$ python -q
>>> import numpy as np
>>> np.set_printoptions(suppress=True, linewidth=200)
>>> def rd(a):
...     return np.round(a, 2) + 0
... 
>>> rng = np.random.default_rng(587)
>>> W0 = np.array([[0, 0, 3, 1, 3], [3, 3, 1, 3, 3], [1, 1, 0, 2, 2], [1, 1, 0, 3, 3]]) * (rng.random((4, 5)) < 0.3)
>>> print(W0)
[[0 0 0 0 0]
 [3 0 0 3 3]
 [1 0 0 0 0]
 [0 0 0 0 0]]
>>> np.linalg.matrix_rank(W0, rtol=0.1)
np.int64(2)
>>> rd(np.linalg.norm(W0, 2) / np.linalg.norm(W0))
np.float64(0.99)
>>> vec = np.array([2, -2, 1, -1, 2])
>>> h = np.maximum(W0 @ vec, 0)
>>> rd(np.tanh(W0 @ vec))
array([0.  , 1.  , 0.96, 0.  ])
>>> print(np.flatnonzero(h > 1e-9))
[1 2]
>>> W0 * (h > 1e-9)[:, None]
array([[0, 0, 0, 0, 0],
       [3, 0, 0, 3, 3],
       [1, 0, 0, 0, 0],
       [0, 0, 0, 0, 0]])
>>> W0.T @ h
array([29,  0,  0, 27, 27])
>>> print(np.maximum(W0 @ vec, 0) - np.maximum(-W0 @ vec, 0))
[0 9 2 0]
>>> rank = np.linalg.matrix_rank(W0)
>>> rank
np.int64(2)
>>> ns = np.linalg.svd(W0)[2][rank:].T
>>> print(np.linalg.matrix_rank(W0.T @ W0), np.linalg.matrix_rank(W0 @ W0.T))
2 2
>>> [int(np.linalg.matrix_rank(W0[:, :j + 1])) for j in range(5)]
[1, 1, 1, 2, 2]
>>> W0[2] @ W0[0]
np.int64(0)
>>> rd(np.linalg.norm(W0) ** 2 / np.linalg.norm(W0, 2) ** 2)
np.float64(1.02)
>>> print(rd(np.linalg.norm(W0[2], 1)), rd(np.linalg.norm(W0[2], np.inf)))
1.0 1.0
>>> rd(np.linalg.norm(W0, axis=0))
array([3.16, 0.  , 0.  , 3.  , 3.  ])
>>> rd(np.linalg.norm(W0, "nuc"))
np.float64(6.04)
>>> np.linalg.norm(W0, axis=1).argmax()
np.int64(1)
>>> out = np.array([[5, 1], [0, 2]])
>>> W2 = np.kron(out, W0)
>>> print(rd(np.linalg.norm(W2, 2)), rd(np.linalg.norm(out, 2) * np.linalg.norm(W0, 2)))
26.75 26.75
>>> print(W2.shape)
(8, 10)
>>> J = np.load("block16.npy")
>>> rd(J)
array([[-0.05,  0.29, -0.19, -0.64, -0.4 , -0.56],
       [ 0.  , -0.64, -0.15, -0.32,  0.59, -0.34],
       [-0.05, -0.11, -0.94,  0.07, -0.14,  0.29],
       [ 0.53,  0.49, -0.09, -0.38,  0.49,  0.31],
       [ 0.74, -0.05, -0.13,  0.45, -0.12, -0.47],
       [ 0.42, -0.51,  0.2 , -0.38, -0.47,  0.41]])
>>> rd(np.linalg.svd(J, compute_uv=False))
array([1., 1., 1., 1., 1., 1.])
>>> rd(np.linalg.pinv(J))
array([[-0.05,  0.  , -0.05,  0.53,  0.74,  0.42],
       [ 0.29, -0.64, -0.11,  0.49, -0.05, -0.51],
       [-0.19, -0.15, -0.94, -0.09, -0.13,  0.2 ],
       [-0.64, -0.32,  0.07, -0.38,  0.45, -0.38],
       [-0.4 ,  0.59, -0.14,  0.49, -0.12, -0.47],
       [-0.56, -0.34,  0.29,  0.31, -0.47,  0.41]])
>>> print(rd(J.T @ J))
[[1. 0. 0. 0. 0. 0.]
 [0. 1. 0. 0. 0. 0.]
 [0. 0. 1. 0. 0. 0.]
 [0. 0. 0. 1. 0. 0.]
 [0. 0. 0. 0. 1. 0.]
 [0. 0. 0. 0. 0. 1.]]
>>> out = J + rng.integers(-2, 3, (6, 1)) @ rng.integers(-2, 3, (1, 6))
>>> print(rd(out))
[[ 3.95  2.29 -2.19 -0.64 -2.4  -4.56]
 [ 0.   -0.64 -0.15 -0.32  0.59 -0.34]
 [-0.05 -0.11 -0.94  0.07 -0.14  0.29]
 [ 4.53  2.49 -2.09 -0.38 -1.51 -3.69]
 [ 4.74  1.95 -2.13  0.45 -2.12 -4.47]
 [ 0.42 -0.51  0.2  -0.38 -0.47  0.41]]
>>> np.linalg.matrix_rank(out - J, tol=1e-8)
np.int64(1)
>>> np.abs(out - J).sum(axis=1)
array([14.,  0.,  0., 14., 14.,  0.])
>>> labels = rng.permutation(6)
>>> labels
array([3, 1, 0, 2, 4, 5])
>>> out = J[labels][:, labels]
>>> np.allclose(out, J)
False
>>> rd(np.sort(np.abs(np.linalg.eigvals(out))))
array([1., 1., 1., 1., 1., 1.])
>>> rd(np.linalg.det(out)), rd(np.linalg.det(J[labels]))
(np.float64(-1.0), np.float64(-1.0))
>>> rd(np.trace(out))
np.float64(-1.72)
>>> def softmax(z):
...     e = np.exp(z - z.max(axis=-1, keepdims=True))
...     return e / e.sum(axis=-1, keepdims=True)
... 
>>> rd(softmax(W0).sum(axis=1))
array([1., 1., 1., 1.])
>>> softmax(10 * W0[0])
array([0.2, 0.2, 0.2, 0.2, 0.2])
>>> print(softmax(W0[0]))
[0.2 0.2 0.2 0.2 0.2]
>>> scores = W0 @ W0.T / np.sqrt(5)
>>> rd(softmax(scores + np.triu(np.full(scores.shape, -np.inf), 1)))
array([[1.  , 0.  , 0.  , 0.  ],
       [0.  , 1.  , 0.  , 0.  ],
       [0.16, 0.6 , 0.24, 0.  ],
       [0.25, 0.25, 0.25, 0.25]])
>>> softmax(scores)[0] @ W0
array([1.  , 0.  , 0.  , 0.75, 0.75])
